% ipython --no-banner

In [1]: import numpy as np

In [2]: np.set_printoptions(suppress=True, linewidth=160)

In [3]: def tidy(a):
   ...:     return np.round(a, 2) + 0
   ...: 

In [4]: W0 = np.loadtxt("block3.csv", delimiter=",")

In [5]: print(tidy(W0))
[[ 1.    0.01 -0.01]
 [ 0.01  0.43  0.49]
 [-0.01  0.49  0.57]]

In [6]: rng = np.random.default_rng(7)

In [7]: lab = rng.permutation(3)

In [8]: print(lab)
[0 2 1]

In [9]: Y = W0[lab][:, lab]

In [10]: print(tidy(np.sort(np.abs(np.linalg.eigvals(Y)))))
[0. 1. 1.]

In [11]: print(tidy(np.linalg.det(Y)), tidy(np.linalg.det(W0[lab])))
0.0 0.0

In [12]: print(tidy(np.diag(Y)))
[1.   0.57 0.43]

In [13]: rank = np.linalg.matrix_rank(W0)

In [14]: print(rank)
2

In [15]: null = np.linalg.svd(W0)[2][rank:].T

In [16]: print(tidy(null[:, 0] / null[np.abs(null[:, 0]).round(6).argmax(), 0]))
[-0.02  1.   -0.87]

In [17]: print(tidy(null @ null.T))
[[ 0.   -0.01  0.01]
 [-0.01  0.57 -0.49]
 [ 0.01 -0.49  0.43]]

In [18]: print([int(np.linalg.matrix_rank(np.delete(W0, i, axis=0))) for i in range(3)])
[2, 2, 2]

In [19]: print(tidy(np.linalg.norm(W0, 2) / np.linalg.norm(W0)))
0.71

In [20]: print(np.argsort(-np.linalg.norm(W0, axis=0).round(6), kind="stable")[:3])
[0 2 1]

In [21]: print(np.linalg.cond(W0) > 100)
True

In [22]: print(np.allclose(W0, W0.T))
True

In [23]: print(tidy(np.linalg.matrix_power(W0, 2)))
[[ 1.    0.01 -0.01]
 [ 0.01  0.43  0.49]
 [-0.01  0.49  0.57]]

In [24]: print(tidy(np.trace(W0)))
2.0

In [25]: print((W0 - W0.T) / 2)
[[0. 0. 0.]
 [0. 0. 0.]
 [0. 0. 0.]]

In [26]: Y = W0 / np.linalg.norm(W0, axis=1, keepdims=True)

In [27]: G = Y @ Y.T

In [28]: print((G - 2 * np.eye(3)).round(6).argmax(axis=1))
[1 2 1]

In [29]: X = np.array([[-2, 0, 0],
    ...:     [2, 1, 2],
    ...:     [2, -2, 2],
    ...:     [2, 1, 2],
    ...:     [-1, 1, 1],
    ...:     [0, 0, -1],
    ...:     [-2, 1, 1]])

In [30]: # rows 1 and 3 are equal

In [31]: G = X.T @ X

In [32]: print(G)
[[21 -3  9]
 [-3  8  2]
 [ 9  2 15]]

In [33]: print(np.linalg.matrix_rank(G))
3

In [34]: print(tidy(np.linalg.svd(X, compute_uv=False) ** 2))
[27.57 11.6   4.83]

In [35]: print(np.allclose(G, G.T))
True

In [36]: Y = np.linalg.inv(G)

In [37]: print(tidy(np.linalg.slogdet(G)[0]))
1.0

In [38]: print(np.allclose(Y, G.T))
False

In [39]: print(tidy(np.linalg.inv(Y)))
[[21. -3.  9.]
 [-3.  8.  2.]
 [ 9.  2. 15.]]

In [40]: print(tidy(np.linalg.cond(G)))
5.71

In [41]: vec = np.array([-1, -2, 1])

In [42]: print(np.einsum("ij,j->i", X, vec))
[ 2 -2  4 -2  0 -1  1]

In [43]: print(X @ np.ones(3))
[-2.  5.  2.  5.  1. -1.  0.]

In [44]: print(X @ (2 * vec))
[ 4 -4  8 -4  0 -2  2]

In [45]: print(X * vec)
[[ 2  0  0]
 [-2 -2  2]
 [-2  4  2]
 [-2 -2  2]
 [ 1 -2  1]
 [ 0  0 -1]
 [ 2 -2  1]]

In [46]: print((X * vec).sum(axis=1))
[ 2 -2  4 -2  0 -1  1]

In [47]: Y = np.c_[X[:, :2] @ np.array([[-6, -8], [-5, 0]]), np.array([1, 1, 2, 0, 0, 2, 2])]

In [48]: print(Y)
[[ 12  16   1]
 [-17 -16   1]
 [ -2 -16   2]
 [-17 -16   0]
 [  1   8   0]
 [  0   0   2]
 [  7  16   2]]

In [49]: print(tidy(np.linalg.norm(Y - X @ np.linalg.lstsq(X, Y)[0], axis=0)))
[0.  0.  3.1]

In [50]: print(tidy(np.linalg.norm(np.linalg.qr(X)[0].T @ Y, axis=0) ** 2 / ((Y ** 2).sum(axis=0) + 1e-12)))
[1.   1.   0.31]

In [51]: left, s, Vh = np.linalg.svd(X, full_matrices=False)

In [52]: print(tidy(s / s[0]))
[1.   0.65 0.42]

In [53]: print(tidy(left.T @ left))
[[1. 0. 0.]
 [0. 1. 0.]
 [0. 0. 1.]]

In [54]: print((s > 1e-8).sum())
3

In [55]: print(tidy(s))
[5.25 3.41 2.2 ]

In [56]: print(left.shape, s.shape, Vh.shape)
(7, 3) (3,) (3, 3)

In [57]: print(tidy(np.cumsum(s ** 2) / np.sum(s ** 2)))
[0.63 0.89 1.  ]

In [58]: print(tidy(np.abs(Vh[0])))
[0.82 0.07 0.57]

In [59]: print(tidy(Vh @ Vh.T))
[[1. 0. 0.]
 [0. 1. 0.]
 [0. 0. 1.]]

In [60]: print(tidy(left.T @ X @ Vh.T))
[[5.25 0.   0.  ]
 [0.   3.41 0.  ]
 [0.   0.   2.2 ]]
